% python3 -q
>>> import numpy as np
>>> np.set_printoptions(precision=2, suppress=True, linewidth=140, floatmode="fixed")
>>> tidy = lambda a: np.round(a, 2) + 0
>>> q, _ = np.linalg.qr(np.array([[0.3, 0.5, 0.3, -0.6, -0.1, -2.0, -0.2],
...     [-0.8, -1.8, -1.3, 0.5, 0.8, -0.1, -0.2],
...     [-1.3, 0.8, -0.1, -0.5, 1.3, 0.5, -1.9],
...     [-1.0, 1.5, -2.3, 0.4, 2.3, 0.9, 0.4],
...     [-0.7, -0.7, 1.2, 1.1, 0.5, 0.5, -1.4],
...     [1.4, -1.0, -2.4, 0.3, -0.3, 1.1, 0.8],
...     [0.1, -1.2, 0.0, 1.7, -0.5, 1.6, -1.1],
...     [0.3, -1.3, -1.1, 0.5, -0.8, 0.7, 0.0],
...     [-1.1, 1.3, 1.3, 0.7, -0.1, 1.5, 1.0],
...     [1.0, -0.4, -0.8, 0.4, 1.9, 0.6, -1.0],
...     [1.8, -1.1, -1.0, 0.7, -0.1, -0.8, 2.0],
...     [1.8, -0.1, -0.6, 0.0, -1.3, -0.3, -0.1],
...     [-0.5, 0.8, 1.0, 1.1, -0.1, 1.1, 0.9],
...     [-0.8, -1.3, 1.9, 0.5, 0.3, 0.2, 1.9]]))
>>> W0 = q @ q.T
>>> print(tidy(W0))
[[ 0.43  0.04 -0.09  0.03  0.07 -0.30 -0.11 -0.15 -0.17 -0.11  0.18  0.06 -0.03 -0.17]
 [ 0.04  0.58  0.03  0.17  0.12  0.02  0.11  0.21 -0.21 -0.13  0.07 -0.21 -0.14  0.11]
 [-0.09  0.03  0.34  0.10  0.06 -0.07 -0.03 -0.05 -0.04  0.15 -0.35 -0.14 -0.13 -0.11]
 [ 0.03  0.17  0.10  0.78 -0.07  0.07 -0.07 -0.05  0.13  0.06  0.11 -0.16  0.15 -0.19]
 [ 0.07  0.12  0.06 -0.07  0.43 -0.24  0.34 -0.02 -0.02  0.16 -0.01 -0.04  0.11  0.03]
 [-0.30  0.02 -0.07  0.07 -0.24  0.49  0.04  0.22 -0.02  0.11  0.09  0.11 -0.08 -0.03]
 [-0.11  0.11 -0.03 -0.07  0.34  0.04  0.55  0.20  0.06  0.04 -0.01  0.11  0.17 -0.13]
 [-0.15  0.21 -0.05 -0.05 -0.02  0.22  0.20  0.27 -0.05 -0.18 -0.03  0.04 -0.05 -0.05]
 [-0.17 -0.21 -0.04  0.13 -0.02 -0.02  0.06 -0.05  0.41 -0.13 -0.09 -0.06  0.32  0.11]
 [-0.11 -0.13  0.15  0.06  0.16  0.11  0.04 -0.18 -0.13  0.78  0.13  0.02 -0.07  0.06]
 [ 0.18  0.07 -0.35  0.11 -0.01  0.09 -0.01 -0.03 -0.09  0.13  0.58  0.12  0.10  0.12]
 [ 0.06 -0.21 -0.14 -0.16 -0.04  0.11  0.11  0.04 -0.06  0.02  0.12  0.30  0.02 -0.27]
 [-0.03 -0.14 -0.13  0.15  0.11 -0.08  0.17 -0.05  0.32 -0.07  0.10  0.02  0.35  0.04]
 [-0.17  0.11 -0.11 -0.19  0.03 -0.03 -0.13 -0.05  0.11  0.06  0.12 -0.27  0.04  0.70]]
>>> blk = np.stack([W0, -3 * W0, W0[::-1]])
>>> (blk @ W0.T).shape
(3, 14, 14)
>>> print(np.linalg.matrix_rank(blk.reshape(3, -1)))
2
>>> np.linalg.matrix_rank(blk)
array([7, 7, 7])
>>> print(tidy(np.linalg.norm(blk, axis=(1, 2))))
[2.65 7.94 2.65]
>>> tidy(np.einsum("bij,cij->bc", blk, blk))
array([[  7.00, -21.00,  -0.02],
       [-21.00,  63.00,   0.07],
       [ -0.02,   0.07,   7.00]])
>>> blk.shape
(3, 14, 14)
>>> U, sv, VT = np.linalg.svd(W0)
>>> np.argmax(sv[:-1] / (sv[1:] + 1e-6)) + 1
np.int64(7)
>>> other = U[:, :7] @ np.diag(sv[:7]) @ VT[:7]
>>> print(tidy(np.linalg.norm(W0 - other) / np.linalg.norm(W0)))
0.0
>>> tidy(np.linalg.norm(W0 - other, 2)), tidy(sv[7])
(np.float64(0.0), np.float64(0.0))
>>> np.linalg.matrix_rank(other)
np.int64(7)
>>> U, sv, VT = np.linalg.svd(W0)
>>> vecs = VT[:(sv > 1e-8).sum()]
>>> rng = np.random.default_rng(98)
>>> x0 = W0[7] + -2 * W0[13] + rng.integers(2) * np.eye(14)[5]
>>> print(tidy(x0))
[ 0.19 -0.02  0.17  0.32 -0.08  0.29  0.45  0.37 -0.26 -0.29 -0.28  0.58 -0.13 -1.44]
>>> tidy(np.diag(vecs.T @ vecs))
array([0.43, 0.58, 0.34, 0.78, 0.43, 0.49, 0.55, 0.27, 0.41, 0.78, 0.58, 0.30, 0.35, 0.70])
>>> print(np.abs(np.diag(np.linalg.qr(W0)[1])) > 1e-9)
[ True  True  True  True  True  True  True False False False False False False False]
>>> np.allclose(W0[:-1].T @ np.linalg.lstsq(W0[:-1].T, W0[-1])[0], W0[-1])
True
>>> np.linalg.lstsq(W0[:-1].T, W0[-1])[2]
np.int32(7)
>>> tidy(np.trace(np.linalg.pinv(W0) @ W0))
np.float64(7.0)
>>> np.unique(W0.round(6), axis=0).shape
(14, 14)
>>> rk = np.linalg.matrix_rank(W0)
>>> print(rk)
7
>>> ns = np.linalg.svd(W0)[2][rk:].T
>>> print(ns.shape)
(14, 7)
>>> np.linalg.matrix_rank(W0.T @ W0), np.linalg.matrix_rank(W0 @ W0.T)
(np.int64(7), np.int64(7))
>>> K = np.loadtxt("dump.csv", delimiter=",")
>>> K
array([[-3.00, -2.00, -5.00,  0.00,  3.00, -5.00,  2.00, -2.00],
       [-2.00,  0.00,  2.00, -2.00,  1.00,  1.00, -1.00,  0.00],
       [-2.00,  3.00, -1.00, -4.00,  0.00,  2.00, -5.00, -2.00],
       [ 1.00,  5.00, -1.00, -2.00,  5.00,  3.00, -4.00,  1.00],
       [ 5.00,  0.00, -2.00,  4.00,  4.00,  1.00, -2.00, -4.00],
       [-5.00,  5.00,  1.00,  1.00, -5.00, -1.00,  3.00,  1.00],
       [ 4.00,  2.00,  3.00,  4.00, -3.00, -4.00,  5.00,  1.00],
       [ 4.00, -1.00, -3.00,  2.00, -4.00,  4.00, -5.00,  3.00]])
>>> def softmax(z):
...     e = np.exp(z - z.max(axis=-1, keepdims=True))
...     return e / e.sum(axis=-1, keepdims=True)
... 
>>> tidy(softmax(10 * K[5]))
array([0.00, 1.00, 0.00, 0.00, 0.00, 0.00, 0.00, 0.00])
>>> print(tidy(softmax(K).sum(axis=1)))
[1.00 1.00 1.00 1.00 1.00 1.00 1.00 1.00]
>>> att = K @ K.T / np.sqrt(8)
>>> tidy(softmax(att))
array([[1.00, 0.00, 0.00, 0.00, 0.00, 0.00, 0.00, 0.00],
       [0.00, 0.30, 0.60, 0.10, 0.00, 0.00, 0.00, 0.00],
       [0.00, 0.00, 1.00, 0.00, 0.00, 0.00, 0.00, 0.00],
       [0.00, 0.00, 0.00, 1.00, 0.00, 0.00, 0.00, 0.00],
       [0.00, 0.00, 0.00, 0.00, 1.00, 0.00, 0.00, 0.00],
       [0.00, 0.00, 0.00, 0.00, 0.00, 1.00, 0.00, 0.00],
       [0.00, 0.00, 0.00, 0.00, 0.00, 0.00, 1.00, 0.00],
       [0.00, 0.00, 0.00, 0.00, 0.00, 0.00, 0.00, 1.00]])
>>> tidy(softmax(att + np.triu(np.full(att.shape, -np.inf), 1)))
array([[1.00, 0.00, 0.00, 0.00, 0.00, 0.00, 0.00, 0.00],
       [0.00, 1.00, 0.00, 0.00, 0.00, 0.00, 0.00, 0.00],
       [0.00, 0.00, 1.00, 0.00, 0.00, 0.00, 0.00, 0.00],
       [0.00, 0.00, 0.00, 1.00, 0.00, 0.00, 0.00, 0.00],
       [0.00, 0.00, 0.00, 0.00, 1.00, 0.00, 0.00, 0.00],
       [0.00, 0.00, 0.00, 0.00, 0.00, 1.00, 0.00, 0.00],
       [0.00, 0.00, 0.00, 0.00, 0.00, 0.00, 1.00, 0.00],
       [0.00, 0.00, 0.00, 0.00, 0.00, 0.00, 0.00, 1.00]])
>>> tidy(softmax(att)[5] @ K)
array([-5.00,  5.00,  1.00,  1.00, -5.00, -1.00,  3.00,  1.00])
>>> softmax(att).round(6).argmax(axis=1)
array([0, 2, 2, 3, 4, 5, 6, 7])
>>> x0 = np.array([1, -3, 5, -2, -5, 1, 4, -3])
>>> target = K @ x0
>>> c, lr = np.zeros(8), 1 / np.linalg.norm(K, 2) ** 2
>>> for i in range(3):
...     c -= lr * K.T @ (K @ c - target)
...     if i % 1 == 0: print(i, round(np.linalg.norm(K @ c - target), 2))
... 
0 34.45
1 28.11
2 23.84
>>> tidy(np.linalg.cond(K))
np.float64(20.1)
>>> tidy(c)
array([-0.23, -1.42,  3.32,  0.46, -3.42, -0.84,  2.74,  0.63])
>>> print(np.trace(K))
5.0
>>> (K + K.T) / 2
array([[-3.00, -2.00, -3.50,  0.50,  4.00, -5.00,  3.00,  1.00],
       [-2.00,  0.00,  2.50,  1.50,  0.50,  3.00,  0.50, -0.50],
       [-3.50,  2.50, -1.00, -2.50, -1.00,  1.50, -1.00, -2.50],
       [ 0.50,  1.50, -2.50, -2.00,  4.50,  2.00,  0.00,  1.50],
       [ 4.00,  0.50, -1.00,  4.50,  4.00, -2.00, -2.50, -4.00],
       [-5.00,  3.00,  1.50,  2.00, -2.00, -1.00, -0.50,  2.50],
       [ 3.00,  0.50, -1.00,  0.00, -2.50, -0.50,  5.00, -2.00],
       [ 1.00, -0.50, -2.50,  1.50, -4.00,  2.50, -2.00,  3.00]])
>>> np.allclose(K @ K.T, K.T @ K)
False
>>> (K - K.T) / 2
array([[ 0.00,  0.00, -1.50, -0.50, -1.00,  0.00, -1.00, -3.00],
       [ 0.00,  0.00, -0.50, -3.50,  0.50, -2.00, -1.50,  0.50],
       [ 1.50,  0.50,  0.00, -1.50,  1.00,  0.50, -4.00,  0.50],
       [ 0.50,  3.50,  1.50,  0.00,  0.50,  1.00, -4.00, -0.50],
       [ 1.00, -0.50, -1.00, -0.50,  0.00,  3.00,  0.50,  0.00],
       [ 0.00,  2.00, -0.50, -1.00, -3.00,  0.00,  3.50, -1.50],
       [ 1.00,  1.50,  4.00,  4.00, -0.50, -3.50,  0.00,  3.00],
       [ 3.00, -0.50, -0.50,  0.50,  0.00,  1.50, -3.00,  0.00]])
>>> tidy(np.linalg.det(K))
np.float64(-814065.0)
>>> tidy(np.linalg.matrix_power(K, 3))
array([[  93.00,  120.00, -409.00,   95.00,  433.00, -271.00,  -17.00, -237.00],
       [-203.00,   57.00,   51.00, -120.00,  -86.00,   16.00,   15.00,   33.00],
       [   7.00,  104.00,  233.00,  -15.00, -289.00,   96.00,   38.00,   69.00],
       [ -61.00,   81.00,   68.00,   14.00,   83.00,   40.00,   61.00,  -41.00],
       [ 449.00, -108.00,   87.00,  316.00,  445.00,  -34.00,   93.00, -289.00],
       [-327.00,   96.00,  -23.00, -251.00, -459.00,  153.00, -236.00,  131.00],
       [ 117.00, -242.00, -120.00,   97.00,  129.00,  -11.00,  -47.00, -122.00],
       [ 205.00,  -96.00,  242.00,  151.00, -377.00,  233.00,   22.00,  269.00]])
>>> tidy(np.abs(np.linalg.eigvals(K)).max())
np.float64(10.36)
>>> q, R = np.linalg.qr(K)
>>> tidy(q)
array([[-0.30,  0.31, -0.64, -0.27, -0.23,  0.46, -0.09,  0.27],
       [-0.20,  0.04,  0.28,  0.19, -0.17, -0.24, -0.56,  0.67],
       [-0.20, -0.33, -0.24,  0.46,  0.28,  0.28, -0.55, -0.36],
       [ 0.10, -0.64, -0.31,  0.35, -0.34, -0.02,  0.38,  0.32],
       [ 0.50, -0.10, -0.29, -0.28, -0.44, -0.33, -0.46, -0.26],
       [-0.50, -0.52, -0.02, -0.61,  0.20, -0.27, -0.03, -0.01],
       [ 0.40, -0.33,  0.35, -0.33,  0.06,  0.66, -0.15,  0.21],
       [ 0.40,  0.04, -0.39, -0.03,  0.70, -0.22, -0.03,  0.38]])
>>> q.shape, R.shape
((8, 8), (8, 8))
>>> np.trace(q @ q.T)
np.float64(8.0)
>>> np.allclose(R.T @ R, K.T @ K)
True
>>> u = np.array([0, -2, 0, -1, 1, -1, 0, 1])
>>> other = K + np.outer(u, np.eye(8)[3])
>>> np.linalg.matrix_rank(np.linalg.inv(other) - np.linalg.inv(K), tol=1e-8)
np.int64(1)
>>> np.linalg.matrix_rank(other - K)
np.int64(1)
